In [1]: import numpy as np

In [2]: import numpy.linalg as la

In [3]: np.set_printoptions(precision=3, suppress=True, linewidth=120, sign=" ")

In [4]: def rnd(a):
   ...:     return np.round(a, 3) + 0
   ...: 

In [5]: Z = 5 * np.array([[-1.1, -2.2, 0.1, 1.2],
   ...:     [0.3, 0.2, -0.6, -0.6],
   ...:     [0.0, -0.2, -0.8, -0.2]])

In [6]: rng = np.random.default_rng(89)

In [7]: lab = rng.integers(0, 3, 19)

In [8]: feats = Z[lab] + rng.normal(size=(19, 4))

In [9]: rnd(feats)
Out[9]: 
array([[  1.072,  -2.151,  -3.842,  -0.985],
       [  0.899,   1.344,  -5.111,  -3.975],
       [ -5.601, -10.247,   1.427,   5.266],
       [ -0.777,  -1.071,  -2.936,  -0.19 ],
       [ -5.11 , -10.399,   0.026,   4.075],
       [ -0.175,  -1.564,  -5.737,  -3.391],
       [ -5.789, -10.31 ,  -0.003,   6.464],
       [ -7.318, -11.725,   2.051,   5.757],
       [ -0.315,  -0.781,  -3.415,  -1.818],
       [  1.621,  -0.132,  -1.825,  -3.355],
       [ -4.561, -12.063,   1.607,   5.385],
       [ -1.008,  -0.065,  -4.221,  -1.393],
       [ -5.037, -11.102,  -1.356,   5.588],
       [ -0.349,  -0.546,  -4.067,  -2.254],
       [ -6.096, -12.639,   1.724,   5.303],
       [  1.769,   2.057,  -2.819,  -1.441],
       [  0.98 ,  -0.852,  -4.37 ,  -0.65 ],
       [ -5.619,  -9.843,   0.631,   6.975],
       [  0.812,   0.959,  -3.452,  -3.27 ]])

In [10]: Z = feats[[15, 8]].astype(float)

In [11]: for _ in range(6):
    ...:     lab = la.norm(feats[:, None] - Z, axis=-1).argmin(axis=1)
    ...:     Z = np.array([feats[lab == j].mean(axis=0) for j in range(2)])
    ...: 

In [12]: lab
Out[12]: array([ 0,  0,  1,  0,  1,  0,  1,  1,  0,  0,  1,  0,  1,  0,  1,  0,  0,  1,  0])

In [13]: np.bincount(lab)
Out[13]: array([ 11,   8])

In [14]: rnd(Z)
Out[14]: 
array([[  0.412,  -0.255,  -3.8  ,  -2.066],
       [ -5.641, -11.041,   0.763,   5.602]])

In [15]: W = np.array([[5, 4], [2, 0], [3, -4], [1, -1]])

In [16]: c = np.array([-1, 2])

In [17]: H = np.maximum(feats @ W + c, 0)

In [18]: rnd((H > 0).mean(axis=0))
Out[18]: array([ 0.053,  0.579])

In [19]: rnd(H)
Out[19]: 
array([[  0.   ,  22.641],
       [  0.   ,  30.015],
       [  0.   ,   0.   ],
       [  0.   ,  10.829],
       [  0.   ,   0.   ],
       [  0.   ,  27.638],
       [  0.   ,   0.   ],
       [  0.   ,   0.   ],
       [  0.   ,  16.22 ],
       [  0.   ,  19.137],
       [  0.   ,   0.   ],
       [  0.   ,  16.248],
       [  0.   ,   0.   ],
       [  0.   ,  19.125],
       [  0.   ,   0.   ],
       [  2.063,  21.792],
       [  0.   ,  24.051],
       [  0.   ,   0.   ],
       [  0.   ,  22.326]])

In [20]: Z = np.array([[1, -4, 1], [3, -1, 0]])

In [21]: W @ Z
Out[21]: 
array([[ 17, -24,   5],
       [  2,  -8,   2],
       [ -9,  -8,   3],
       [ -2,  -3,   1]])

In [22]: (H @ Z).round(6).argmax(axis=1)
Out[22]: array([ 0,  0,  0,  0,  0,  0,  0,  0,  0,  0,  0,  0,  0,  0,  0,  0,  0,  0,  0])

In [23]: print(rnd(H @ Z))
[[ 67.923 -22.641   0.   ]
 [ 90.046 -30.015   0.   ]
 [  0.      0.      0.   ]
 [ 32.486 -10.829   0.   ]
 [  0.      0.      0.   ]
 [ 82.914 -27.638   0.   ]
 [  0.      0.      0.   ]
 [  0.      0.      0.   ]
 [ 48.659 -16.22    0.   ]
 [ 57.412 -19.137   0.   ]
 [  0.      0.      0.   ]
 [ 48.745 -16.248   0.   ]
 [  0.      0.      0.   ]
 [ 57.375 -19.125   0.   ]
 [  0.      0.      0.   ]
 [ 67.438 -30.043   2.063]
 [ 72.152 -24.051   0.   ]
 [  0.      0.      0.   ]
 [ 66.978 -22.326   0.   ]]

In [24]: P = H @ la.solve(H.T @ H, H.T)

In [25]: rnd(np.diag(P))
Out[25]: 
array([ 0.111,  0.195,  0.   ,  0.025,  0.   ,  0.165,  0.   ,  0.   ,  0.057,  0.079,  0.   ,  0.057,  0.   ,  0.079,
        0.   ,  1.   ,  0.125,  0.   ,  0.108])

In [26]: la.matrix_rank(np.eye(19) - P)
Out[26]: np.int64(17)

In [27]: print(rnd(la.eigvalsh(P)))
[ 0.  0.  0.  0.  0.  0.  0.  0.  0.  0.  0.  0.  0.  0.  0.  0.  0.  1.  1.]

In [28]: np.trace(P)
Out[28]: np.float64(2.0)

In [29]: lab = feats[:, 0] > np.median(feats[:, 0])

In [30]: r0 = feats[lab].mean(axis=0) - feats[~lab].mean(axis=0)

In [31]: np.argsort(-np.abs(r0).round(6), kind="stable")
Out[31]: array([ 1,  3,  0,  2])

In [32]: rnd(r0)
Out[32]: array([ 5.393,  8.761, -3.744, -6.672])

In [33]: cen = feats - feats.mean(axis=0)

In [34]: vecs = la.svd(cen)[2][:2]

In [35]: other = cen - cen @ vecs.T @ vecs

In [36]: rnd(np.cov(cen @ vecs.T, rowvar=False))
Out[36]: 
array([[ 61.547,   0.   ],
       [  0.   ,   1.213]])

In [37]: arr = np.load("x.npy")

In [38]: arr
Out[38]: 
array([[ 48.331,  42.359, -32.861],
       [ 25.611,  20.317, -17.454],
       [ 22.489,  17.363, -15.355],
       [ 10.084,   6.072,  -7.056],
       [  9.441,   5.523,  -6.627],
       [  8.772,   4.959,  -6.181],
       [  2.344,   0.285,  -1.841],
       [  1.599,  -0.035,  -1.308],
       [  1.32 ,  -0.121,  -1.103],
       [  1.305,  -0.125,  -1.091],
       [ -0.082,   0.059,   0.084],
       [ -0.636,   0.704,   0.75 ],
       [ -1.215,   1.465,   1.576],
       [ -1.967,   1.975,   2.594],
       [ -4.579,   1.849,   5.636],
       [ -4.673,   1.82 ,   5.737],
       [ -6.672,   1.033,   7.839],
       [-10.602,  -1.104,  11.748],
       [-12.847,  -2.514,  13.904],
       [-24.438, -10.805,  24.595]])

In [39]: O, vecs = la.qr(arr[:, :2])[0], la.qr(arr[:, 2:])[0]

In [40]: sigma = la.svd(O.T @ vecs, compute_uv=False)

In [41]: rnd(np.degrees(np.arccos(sigma.clip(0, 1))))
Out[41]: array([ 4.274])
